$ python3 -q
>>> import numpy as np
>>> import numpy.linalg as la
>>> np.set_printoptions(precision=1, suppress=True, linewidth=120)
>>> W0 = np.array([[0, 0, 0], [0, 0, 1], [0, 1, 0]])
>>> W0
array([[0, 0, 0],
       [0, 0, 1],
       [0, 1, 0]])
>>> np.trace(W0 @ W0 @ W0) // 6
np.int64(0)
>>> L = np.diag(W0.sum(axis=1)) - W0
>>> round(la.det(L[1:, 1:]))
0
>>> la.eigvalsh(L)
array([0., 0., 2.])
>>> P = np.triu(np.array([[1, -1, 1], [-2, 3, 1], [-1, 1, 0]]), 1) + np.eye(3)
>>> B = P @ W0 @ la.inv(P)
>>> la.matrix_rank(B)
np.int64(2)
>>> B
array([[ 0.,  1., -2.],
       [ 0.,  1.,  0.],
       [ 0.,  1., -1.]])
>>> np.poly(B)
array([ 1.,  0., -1.,  0.])
>>> P @ W0 - W0 @ P
array([[ 0.,  1., -1.],
       [ 0.,  1.,  0.],
       [ 0.,  0., -1.]])
>>> B = np.array([[-2, 0, 2, 2, -2],
...     [1, 1, 2, 1, 1],
...     [2, -2, 1, -1, -1],
...     [0, -1, 0, -1, 0],
...     [0, 1, 0, 0, 0]])
>>> X = B + B.T
>>> X
array([[-4,  1,  4,  2, -2],
       [ 1,  2,  0,  0,  2],
       [ 4,  0,  2, -1, -1],
       [ 2,  0, -1, -2,  0],
       [-2,  2, -1,  0,  0]])
>>> u = np.array([5, 1, -2, -7, 1])
>>> B = X + np.outer(u, np.eye(5)[3])
>>> B
array([[-4.,  1.,  4.,  7., -2.],
       [ 1.,  2.,  0.,  1.,  2.],
       [ 4.,  0.,  2., -3., -1.],
       [ 2.,  0., -1., -9.,  0.],
       [-2.,  2., -1.,  1.,  0.]])
>>> la.matrix_rank(la.inv(B) - la.inv(X), tol=1e-8)
np.int64(1)
>>> print(round(la.det(B) / la.det(X), 1), round(1 + la.solve(X, u)[3], 1))
6.0 6.0
>>> O, R = la.qr(X)
>>> np.trace(O @ O.T)
np.float64(5.0)
>>> print(R)
[[ 6.4 -0.9 -1.2 -2.5  0.9]
 [ 0.  -2.8 -0.3  0.1 -1. ]
 [ 0.   0.  -4.5 -1.1  2. ]
 [ 0.   0.   0.   1.2  1.3]
 [ 0.   0.   0.   0.  -1.1]]
>>> np.round(abs(R[0, 0]), 1), round(la.norm(X[:, 0]), 1)
(np.float64(6.4), np.float64(6.4))
>>> print(np.round(O.T @ O, 1) + 0)
[[1. 0. 0. 0. 0.]
 [0. 1. 0. 0. 0.]
 [0. 0. 1. 0. 0.]
 [0. 0. 0. 1. 0.]
 [0. 0. 0. 0. 1.]]
>>> np.abs(np.diag(R))
array([6.4, 2.8, 4.5, 1.2, 1.1])
>>> np.allclose(R.T @ R, X.T @ X)
True
>>> print(np.allclose(X @ X.T, X.T @ X))
True
>>> np.round(np.abs(la.eigvals(X)).max(), 1)
np.float64(7.4)
>>> la.determinant(X)
Traceback (most recent call last):
  File "<python-input-32>", line 1, in <module>
    la.determinant(X)
    ^^^^^^^^^^^^^^
AttributeError: module 'numpy.linalg' has no attribute 'determinant'
>>> np.allclose(X, X.T)
True
>>> (X + X.T) / 2
array([[-4.,  1.,  4.,  2., -2.],
       [ 1.,  2.,  0.,  0.,  2.],
       [ 4.,  0.,  2., -1., -1.],
       [ 2.,  0., -1., -2.,  0.],
       [-2.,  2., -1.,  0.,  0.]])
>>> w, V = la.eigh(X)
>>> x0 = np.array([5, 0, 2, -2, -1])
>>> print(la.eigvalsh(X[1:, 1:]))
[-2.3 -1.4  2.2  3.5]
>>> np.abs(X).sum(axis=1).max(), round(float(np.abs(w).max()), 1)
(np.int64(13), 7.4)
>>> (np.sign(V[:, -1].round(6)) == np.sign(V[0, -1].round(6))).astype(int)
array([1, 0, 1, 1, 0])
>>> np.round(V * np.abs(w) @ V.T, 1) + 0
array([[ 6. , -0.7, -0.4, -1.9,  0.7],
       [-0.7,  2.8,  0.3,  0.1,  0.6],
       [-0.4,  0.3,  4.3,  1.1, -1.5],
       [-1.9,  0.1,  1.1,  2. ,  0. ],
       [ 0.7,  0.6, -1.5,  0. ,  2.5]])
>>> x0 @ X @ x0
np.int64(-28)
>>> print(round(x0 @ X @ x0 / (x0 @ x0), 1), np.round(w[0], 1), round(w[-1], 1))
-0.8 -7.4 4.7
>>> x0 = np.array([-2, 0, 2, -2, 1])
>>> y = X @ x0
>>> y
array([10,  0, -3, -2,  2])
>>> np.round(la.solve(X, y + X[:, 4]), 1) + 0
array([-2.,  0.,  2., -2.,  2.])
>>> la.solve(X.T, X[0])
array([ 1.,  0.,  0., -0., -0.])
>>> print(np.round(la.solve(X, X[:, 2]), 1) + 0)
[0. 0. 1. 0. 0.]
>>> mat = np.load("run13.npy")
>>> print(mat.round(1) + 0)
[[-0.6  0.2  0.4  0.6]
 [-0.2 -0.8  0.5 -0.3]
 [-0.5  0.4  0.  -0.7]
 [-0.5 -0.4 -0.7  0.1]]
>>> print(round(float(mat[:, 3] @ mat[:, 1]), 1))
-0.0
>>> la.svd(mat, compute_uv=False)
array([1., 1., 1., 1.])
>>> rng = np.random.default_rng(337)
>>> idx = rng.permutation(4)
>>> B = mat[:, idx] * rng.choice([-1, 1], 4)
>>> print(B.round(1) + 0)
[[-0.6 -0.6  0.2 -0.4]
 [ 0.3 -0.2 -0.8 -0.5]
 [ 0.7 -0.5  0.4  0. ]
 [-0.1 -0.5 -0.4  0.7]]
>>> Uu, _, VT = la.svd(mat.T @ B)
>>> idx
array([3, 0, 1, 2])
